$ ipython --no-banner

In [1]: import numpy as np

In [2]: import numpy.linalg as la

In [3]: np.set_printoptions(suppress=True, linewidth=120)

In [4]: data = np.load("mat.npy")

In [5]: data
Out[5]: 
array([[-2, -1,  0,  1,  2],
       [ 3,  4,  5,  6,  7],
       [ 8,  9, 10, 11, 12],
       [13, 14, 15, 16, 17],
       [18, 19, 20, 21, 22],
       [23, 24, 25, 26, 27]])

In [6]: [round(float(x), 2) for x in la.svd(data, compute_uv=False)[:3]]
Out[6]: [83.16, 4.36, 0.0]

In [7]: np.round(la.norm(data, 2) / la.norm(data), 2)
Out[7]: np.float64(1.0)

In [8]: np.argsort(-la.norm(data, axis=0).round(6), kind="stable")[:3]
Out[8]: array([4, 3, 2])

In [9]: la.cond(data) > 100
Out[9]: np.True_

In [10]: f, r1 = data[4], data[5]

In [11]: f @ r1
Out[11]: np.int64(2510)

In [12]: p = (f @ r1) / (f @ f) * f

In [13]: np.outer(f, r1)
Out[13]: 
array([[414, 432, 450, 468, 486],
       [437, 456, 475, 494, 513],
       [460, 480, 500, 520, 540],
       [483, 504, 525, 546, 567],
       [506, 528, 550, 572, 594]])

In [14]: la.matrix_rank(np.outer(f, r1))
Out[14]: np.int64(1)

In [15]: np.round(la.norm(f + r1) ** 2 + la.norm(f - r1) ** 2, 2)
Out[15]: np.float64(10290.0)

In [16]: round((r1 - p) @ f, 2)
Out[16]: np.float64(0.0)

In [17]: np.round(r1 - p, 2)
Out[17]: array([ 0.52,  0.27,  0.02, -0.22, -0.47])

In [18]: def softmax(z):
    ...:     e = np.exp(z - z.max(axis=-1, keepdims=True))
    ...:     return e / e.sum(axis=-1, keepdims=True)
    ...: 

In [19]: softmax(data).sum(axis=1)
Out[19]: array([1., 1., 1., 1., 1., 1.])

In [20]: np.round(softmax(data[3] + -1), 2)
Out[20]: array([0.01, 0.03, 0.09, 0.23, 0.64])

In [21]: np.round(softmax(10 * data[3]), 2) + 0
Out[21]: array([0., 0., 0., 0., 1.])

In [22]: S = data @ data.T / np.sqrt(5)

In [23]: np.round(softmax(S), 2) + 0
Out[23]: 
array([[0.17, 0.17, 0.17, 0.17, 0.17, 0.17],
       [0.  , 0.  , 0.  , 0.  , 0.  , 1.  ],
       [0.  , 0.  , 0.  , 0.  , 0.  , 1.  ],
       [0.  , 0.  , 0.  , 0.  , 0.  , 1.  ],
       [0.  , 0.  , 0.  , 0.  , 0.  , 1.  ],
       [0.  , 0.  , 0.  , 0.  , 0.  , 1.  ]])

In [24]: softmax(S).round(6).argmax(axis=1)
Out[24]: array([0, 5, 5, 5, 5, 5])
